>>> import numpy as np
>>> np.set_printoptions(suppress=True, linewidth=120)
>>> rnd = lambda a: np.round(a, 3) + 0
>>> C = np.array([[-0.1, 0.5, -1.0, 0.4, 0.2, 1.6], [-0.2, -0.3, 1.2, -0.6, 1.3, -0.3]])
>>> rng = np.random.default_rng(3777)
>>> M = np.array([[4, 0],
...     [4, 0],
...     [-3, 4],
...     [4, 0],
...     [0, -1],
...     [-2, -1],
...     [-5, -5],
...     [3, -4],
...     [0, -5],
...     [-5, -2],
...     [1, -2],
...     [5, -1],
...     [-2, 0],
...     [-5, -1],
...     [-5, 0],
...     [-2, 5],
...     [-1, 3],
...     [-2, -4],
...     [4, 3],
...     [0, 4],
...     [-5, -5],
...     [-5, -3],
...     [1, 5],
...     [-5, 3],
...     [-1, -2],
...     [4, -4],
...     [2, -3],
...     [-3, 5],
...     [3, 4],
...     [-4, 1],
...     [4, 3],
...     [1, 3],
...     [1, -1],
...     [3, 3],
...     [-5, 0]]) @ C + 0.05 * rng.normal(size=(35, 6))
>>> print(rnd(M))
[[-0.417  2.047 -3.971  1.534  0.863  6.418]
 [-0.342  2.015 -4.095  1.616  0.742  6.388]
 [-0.431 -2.726  7.837 -3.615  4.563 -5.986]
 [-0.448  2.023 -4.005  1.531  0.754  6.373]
 [ 0.23   0.29  -1.282  0.591 -1.283  0.365]
 [ 0.378 -0.754  0.826 -0.224 -1.641 -2.891]
 [ 1.533 -0.922 -1.028  0.969 -7.589 -6.573]
 [ 0.558  2.738 -7.788  3.676 -4.58   5.971]
 [ 1.045  1.471 -6.003  2.903 -6.554  1.49 ]
 [ 0.883 -1.909  2.505 -0.773 -3.677 -7.414]
 [ 0.194  1.167 -3.386  1.599 -2.388  2.126]
 [-0.287  2.824 -6.11   2.647 -0.294  8.339]
 [ 0.191 -1.036  1.972 -0.707 -0.407 -3.175]
 [ 0.66  -2.289  3.842 -1.404 -2.367 -7.705]
 [ 0.497 -2.36   5.02  -2.074 -1.006 -8.004]
 [-0.755 -2.472  8.056 -3.793  6.125 -4.661]
 [-0.372 -1.398  4.642 -2.211  3.723 -2.499]
 [ 0.989  0.195 -2.751  1.721 -5.609 -2.001]
 [-1.077  1.091 -0.335 -0.16   4.652  5.511]
 [-0.837 -1.113  4.773 -2.271  5.158 -1.151]
 [ 1.487 -1.015 -1.004  1.01  -7.556 -6.508]
 [ 1.135 -1.543  1.455 -0.142 -4.82  -7.045]
 [-1.036 -0.967  4.918 -2.678  6.72   0.057]
 [-0.18  -3.367  8.638 -3.872  2.943 -8.918]
 [ 0.529  0.141 -1.309  0.855 -2.8   -1.068]
 [ 0.442  3.238 -8.744  4.057 -4.484  7.648]
 [ 0.398  1.937 -5.586  2.633 -3.451  4.083]
 [-0.66  -3.045  9.076 -4.223  5.925 -6.31 ]
 [-1.069  0.313  1.755 -1.263  5.755  3.636]
 [ 0.196 -2.344  5.283 -2.161  0.552 -6.683]
 [-1.044  1.076 -0.433 -0.247  4.643  5.42 ]
 [-0.59  -0.374  2.675 -1.377  4.098  0.77 ]
 [ 0.086  0.852 -2.22   0.931 -1.089  1.909]
 [-0.821  0.681  0.595 -0.629  4.479  3.914]
 [ 0.426 -2.541  4.982 -1.997 -1.056 -8.066]]
>>> U, sv, Vt = np.linalg.svd(M)
>>> print(rnd(sv))
[43.556 28.963  0.37   0.325  0.277  0.206]
>>> print(np.argmax(sv[:-1] / (sv[1:] + 1e-6)) + 1)
2
>>> A2 = U[:, :2] @ np.diag(sv[:2]) @ Vt[:2]
>>> print(np.linalg.matrix_rank(M, rtol=0.05))
2
>>> print(rnd(np.linalg.norm(M - A2) / np.linalg.norm(M)))
0.011
>>> print(np.linalg.matrix_rank(A2))
2
>>> print(rnd(np.abs(M - A2).max()))
0.147
